>>> import numpy as np
>>> np.set_printoptions(precision=2, suppress=True, linewidth=200)
>>> M = np.loadtxt("run8.csv", delimiter=",")
>>> M
array([[ 0.71,  0.71,  0.  ,  0.  ,  0.  ],
       [-0.71,  0.71,  0.  ,  0.  ,  0.  ],
       [ 0.  ,  0.  ,  1.  ,  0.  ,  0.  ],
       [ 0.  ,  0.  ,  0.  ,  1.  ,  0.  ],
       [ 0.  ,  0.  ,  0.  ,  0.  ,  1.  ]])
>>> # orthonormal columns
>>> B = np.linalg.inv(M)
>>> B
array([[ 0.71, -0.71,  0.  ,  0.  ,  0.  ],
       [ 0.71,  0.71,  0.  ,  0.  ,  0.  ],
       [ 0.  ,  0.  ,  1.  ,  0.  ,  0.  ],
       [ 0.  ,  0.  ,  0.  ,  1.  ,  0.  ],
       [ 0.  ,  0.  ,  0.  ,  0.  ,  1.  ]])
>>> np.round(M @ B, 2) + 0
array([[1., 0., 0., 0., 0.],
       [0., 1., 0., 0., 0.],
       [0., 0., 1., 0., 0.],
       [0., 0., 0., 1., 0.],
       [0., 0., 0., 0., 1.]])
>>> np.linalg.det(M) * B
array([[ 0.71, -0.71,  0.  ,  0.  ,  0.  ],
       [ 0.71,  0.71,  0.  ,  0.  ,  0.  ],
       [ 0.  ,  0.  ,  1.  ,  0.  ,  0.  ],
       [ 0.  ,  0.  ,  0.  ,  1.  ,  0.  ],
       [ 0.  ,  0.  ,  0.  ,  0.  ,  1.  ]])
>>> round(float(np.linalg.cond(M)), 2)
1.0
>>> np.allclose(B, M.T)
True
>>> round(float(np.linalg.det(M) * np.linalg.det(B)), 2)
1.0
>>> def softmax(z):
...     e = np.exp(z - z.max(axis=-1, keepdims=True))
...     return e / e.sum(axis=-1, keepdims=True)
... 
>>> np.round(softmax(10 * M[2]), 2) + 0
array([0., 0., 1., 0., 0.])
>>> softmax(M).sum(axis=1)
array([1., 1., 1., 1., 1.])
>>> softmax(M[2])
array([0.15, 0.15, 0.4 , 0.15, 0.15])
>>> att = M @ M.T / np.sqrt(5)
>>> softmax(att)
array([[0.28, 0.18, 0.18, 0.18, 0.18],
       [0.18, 0.28, 0.18, 0.18, 0.18],
       [0.18, 0.18, 0.28, 0.18, 0.18],
       [0.18, 0.18, 0.18, 0.28, 0.18],
       [0.18, 0.18, 0.18, 0.18, 0.28]])
